% python3 -q
>>> import numpy as np
>>> np.set_printoptions(precision=2, suppress=True, linewidth=140)
>>> mat = np.load("out1.npy")
>>> mat
array([[-0.8 , -4.01,  2.3 ,  0.6 ],
       [-0.5 , -2.59, -0.9 ,  1.5 ],
       [ 1.4 ,  6.95,  0.6 ,  1.  ],
       [ 0.7 ,  3.56,  0.5 ,  0.2 ],
       [-0.9 , -4.55, -0.2 ,  0.7 ],
       [-0.1 , -0.57, -0.1 , -1.6 ],
       [ 0.3 ,  1.51, -1.5 , -0.1 ],
       [ 0.7 ,  3.5 ,  0.2 ,  0.4 ],
       [-1.1 , -5.41, -0.1 ,  1.3 ],
       [-0.4 , -1.97,  0.4 ,  1.6 ],
       [-1.1 , -5.51, -0.2 ,  1.2 ],
       [ 0.2 ,  1.01, -1.1 ,  2.1 ],
       [ 0.9 ,  4.46, -0.7 , -0.1 ],
       [ 1.1 ,  5.54, -0.8 ,  2.1 ],
       [-0.2 , -1.02, -1.2 ,  0.8 ],
       [-0.8 , -4.01, -0.1 , -0.5 ],
       [ 0.4 ,  2.03, -0.1 ,  0.6 ],
       [ 0.1 ,  0.41,  0.1 ,  0.2 ],
       [ 1.2 ,  5.93, -0.9 , -0.2 ],
       [ 0.4 ,  2.09,  0.7 , -0.4 ],
       [ 0.6 ,  2.99, -1.  , -1.7 ],
       [-0.8 , -3.93,  1.1 ,  0.2 ],
       [ 1.2 ,  6.1 , -0.3 , -1.3 ],
       [ 0.6 ,  2.94, -2.1 , -0.9 ],
       [ 1.  ,  5.01, -0.9 , -0.9 ],
       [-0.2 , -0.93, -0.8 ,  1.1 ]])
>>> x0 = np.array([-1, 3, 2, -2])
>>> h1 = np.maximum(mat @ x0, 0)
>>> mat * (h1 > 1e-9)[:, None]
array([[-0.  , -0.  ,  0.  ,  0.  ],
       [-0.  , -0.  , -0.  ,  0.  ],
       [ 1.4 ,  6.95,  0.6 ,  1.  ],
       [ 0.7 ,  3.56,  0.5 ,  0.2 ],
       [-0.  , -0.  , -0.  ,  0.  ],
       [-0.1 , -0.57, -0.1 , -1.6 ],
       [ 0.3 ,  1.51, -1.5 , -0.1 ],
       [ 0.7 ,  3.5 ,  0.2 ,  0.4 ],
       [-0.  , -0.  , -0.  ,  0.  ],
       [-0.  , -0.  ,  0.  ,  0.  ],
       [-0.  , -0.  , -0.  ,  0.  ],
       [ 0.  ,  0.  , -0.  ,  0.  ],
       [ 0.9 ,  4.46, -0.7 , -0.1 ],
       [ 1.1 ,  5.54, -0.8 ,  2.1 ],
       [-0.  , -0.  , -0.  ,  0.  ],
       [-0.  , -0.  , -0.  , -0.  ],
       [ 0.4 ,  2.03, -0.1 ,  0.6 ],
       [ 0.1 ,  0.41,  0.1 ,  0.2 ],
       [ 1.2 ,  5.93, -0.9 , -0.2 ],
       [ 0.4 ,  2.09,  0.7 , -0.4 ],
       [ 0.6 ,  2.99, -1.  , -1.7 ],
       [-0.  , -0.  ,  0.  ,  0.  ],
       [ 1.2 ,  6.1 , -0.3 , -1.3 ],
       [ 0.6 ,  2.94, -2.1 , -0.9 ],
       [ 1.  ,  5.01, -0.9 , -0.9 ],
       [-0.  , -0.  , -0.  ,  0.  ]])
>>> mat.T @ h1
array([130.8 , 654.86, -48.3 , -21.37])
>>> np.flatnonzero(h1 > 1e-9)
array([ 2,  3,  5,  6,  7, 12, 13, 16, 17, 18, 19, 20, 22, 23, 24])
>>> np.tanh(mat @ x0)
array([-1.  , -1.  ,  1.  ,  1.  , -1.  ,  0.88,  0.89,  1.  , -1.  , -1.  , -1.  , -1.  ,  1.  ,  1.  , -1.  , -1.  ,  1.  ,  0.73,  1.  ,
        1.  ,  1.  , -1.  ,  1.  ,  1.  ,  1.  , -1.  ])
>>> Xs = mat - mat.mean(axis=0)
>>> Uu, sigma, Vh = np.linalg.svd(Xs, full_matrices=False)
>>> np.round((sigma ** 2).sum() ** 2 / (sigma ** 4).sum(), 2)
np.float64(1.23)
>>> np.abs(Uu[:, 0]).argmax()
np.int64(10)
>>> np.round(Xs.mean(axis=0), 2) + 0
array([0., 0., 0., 0.])
>>> sigma
array([19.91,  5.03,  4.33,  0.05])
>>> np.searchsorted(np.cumsum(sigma ** 2) / (sigma ** 2).sum(), 0.9) + 1
np.int64(1)
>>> np.round(sigma ** 2 / (sigma ** 2).sum(), 2) + 0
array([0.9 , 0.06, 0.04, 0.  ])
>>> def softmax(z):
...     e = np.exp(z - z.max(axis=-1, keepdims=True))
...     return e / e.sum(axis=-1, keepdims=True)
... 
>>> softmax(mat).sum(axis=1)
array([1., 1., 1., 1., 1., 1., 1., 1., 1., 1., 1., 1., 1., 1., 1., 1., 1., 1., 1., 1., 1., 1., 1., 1., 1., 1.])
>>> softmax(mat[14] + 4)
array([0.22, 0.1 , 0.08, 0.6 ])
>>> scores = mat @ mat.T / np.sqrt(4)
>>> softmax(scores)[14] @ mat
array([-0.82, -4.08, -0.21,  1.  ])
>>> softmax(scores).round(6).argmax(axis=1)
array([10, 10,  2,  2, 10, 15, 18,  2, 10,  8, 10, 13,  2,  2, 10, 10,  2,  2,  2,  2, 22, 10,  2, 22,  2, 10])
>>> cov = np.cov(mat, rowvar=False)
>>> np.polyfit(mat[:, 2], mat[:, 1], 1)
array([-1.24,  0.41])
>>> mat.std(axis=0)
array([0.76, 3.81, 0.89, 1.04])
>>> cov
array([[ 0.6 ,  3.02, -0.21, -0.25],
       [ 3.02, 15.08, -1.02, -1.22],
       [-0.21, -1.02,  0.82,  0.1 ],
       [-0.25, -1.22,  0.1 ,  1.12]])
>>> np.argwhere(np.triu(np.abs(np.corrcoef(mat.T)) > 0.8, 1))
array([[0, 1]])
>>> cov.shape
(4, 4)
>>> F = np.load("layer0.npy")
>>> F
array([[-0.21, -0.53, -0.26,  0.31],
       [ 0.23,  0.65,  0.19, -0.1 ],
       [ 1.7 ,  3.27,  1.5 , -1.8 ],
       [ 0.22,  0.68,  0.45, -0.29],
       [-0.77, -1.71, -1.  ,  1.16],
       [-0.8 , -1.53, -0.71,  0.88],
       [-1.64, -3.22, -1.63,  1.3 ],
       [ 0.65,  1.3 ,  0.54, -0.57],
       [-0.3 , -0.44, -0.46,  0.25],
       [-1.85, -3.82, -1.95,  1.95],
       [-0.18, -0.6 , -0.28,  0.14]])
>>> cov = np.cov(F, rowvar=False)
>>> cov.shape
(4, 4)
>>> cov
array([[ 1.01,  2.03,  0.99, -1.02],
       [ 2.03,  4.11,  2.01, -2.05],
       [ 0.99,  2.01,  0.99, -1.  ],
       [-1.02, -2.05, -1.  ,  1.05]])
>>> np.round(np.linalg.eigvalsh(cov)[::-1], 2) + 0
array([7.13, 0.03, 0.01, 0.  ])
>>> u = np.array([3, -8, -6])
>>> rng = np.random.default_rng(49035)
>>> m1 = np.outer(rng.normal(size=19), u) + 0.1 * rng.normal(size=(19, 3))
>>> m1
array([[ -2.89,   7.56,   5.74],
       [  8.23, -22.13, -16.71],
       [ -2.71,   7.3 ,   5.53],
       [ -4.34,  11.9 ,   8.99],
       [ -4.9 ,  13.01,   9.59],
       [ -1.79,   4.41,   3.2 ],
       [  1.22,  -3.34,  -2.41],
       [  2.98,  -8.27,  -6.22],
       [  1.95,  -5.23,  -4.01],
       [ -0.89,   2.28,   1.69],
       [ -0.76,   2.3 ,   1.75],
       [  3.42,  -8.89,  -6.57],
       [ -1.72,   4.66,   3.39],
       [ -2.86,   8.1 ,   6.04],
       [  2.87,  -7.78,  -6.03],
       [ -1.4 ,   3.66,   2.52],
       [ -3.  ,   7.44,   5.8 ],
       [ -1.58,   4.58,   3.42],
       [ -3.95,  10.7 ,   8.03]])
>>> D = np.linalg.norm(m1[:, None] - m1[None], axis=-1)
>>> D[:5, :5]
array([[ 0.  , 38.85,  0.38,  5.61,  6.97],
       [38.85,  0.  , 38.47, 44.46, 45.82],
       [ 0.38, 38.47,  0.  ,  5.99,  7.35],
       [ 5.61, 44.46,  5.99,  0.  ,  1.38],
       [ 6.97, 45.82,  7.35,  1.38,  0.  ]])
>>> D[0].round(6).argsort(kind="stable")[:4]
array([ 0, 16,  2, 13])
>>> labels = m1[:, 1] > np.median(m1[:, 1])
>>> u = m1[labels].mean(axis=0) - m1[~labels].mean(axis=0)
>>> u
array([-4.69, 12.66,  9.56])
>>> np.round((((m1 - m1.mean(axis=0)) @ u > 0) == labels).mean(), 2)
np.float64(0.79)
>>> np.argsort(-np.abs(u).round(6), kind="stable")
array([1, 2, 0])
>>> other = np.array([[-3], [-2], [3], [2]])
>>> M = np.block([[np.zeros((4, 4)), other], [other.T, np.zeros((1, 1))]])
>>> M
array([[ 0.,  0.,  0.,  0., -3.],
       [ 0.,  0.,  0.,  0., -2.],
       [ 0.,  0.,  0.,  0.,  3.],
       [ 0.,  0.,  0.,  0.,  2.],
       [-3., -2.,  3.,  2.,  0.]])
>>> np.linalg.lstsq(M[:-1].T, M[-1])[2]
np.int32(1)
>>> np.unique(M.round(6), axis=0).shape
(5, 5)
>>> np.all(np.linalg.eigvalsh(M) > 0)
np.False_
>>> W0 = np.load("mat.npy")
>>> W0
array([[ 0,  2,  3],
       [-2,  0,  2],
       [-3, -2,  0]])
>>> rk = np.linalg.matrix_rank(W0)
>>> rk
np.int64(2)
>>> N = np.linalg.svd(W0)[2][rk:].T
>>> np.linalg.matrix_rank(W0.T @ W0), np.linalg.matrix_rank(W0 @ W0.T)
(np.int64(2), np.int64(2))
>>> N[:, 0] / N[np.abs(N[:, 0]).round(6).argmax(), 0]
array([-0.67,  1.  , -0.67])
>>> N.shape
(3, 1)
>>> np.allclose(W0 @ N, 0)
True
>>> [int(np.linalg.matrix_rank(W0[:i])) for i in range(1, len(W0) + 1)]
[1, 2, 2]
>>> [int(np.linalg.matrix_rank(W0[:, :j + 1])) for j in range(3)]
[1, 2, 2]
>>> u, g = W0[0], W0[2]
>>> u @ g
np.int64(-4)
>>> p = (u @ g) / (u @ u) * u
>>> (g - p) @ u
np.float64(0.0)
>>> np.round(np.linalg.norm(u + g) ** 2 + np.linalg.norm(u - g) ** 2, 2)
np.float64(52.0)
>>> g - p
array([-3.  , -1.38,  0.92])
>>> p
array([-0.  , -0.62, -0.92])
>>> np.outer(u, g)
array([[ 0,  0,  0],
       [-6, -4,  0],
       [-9, -6,  0]])
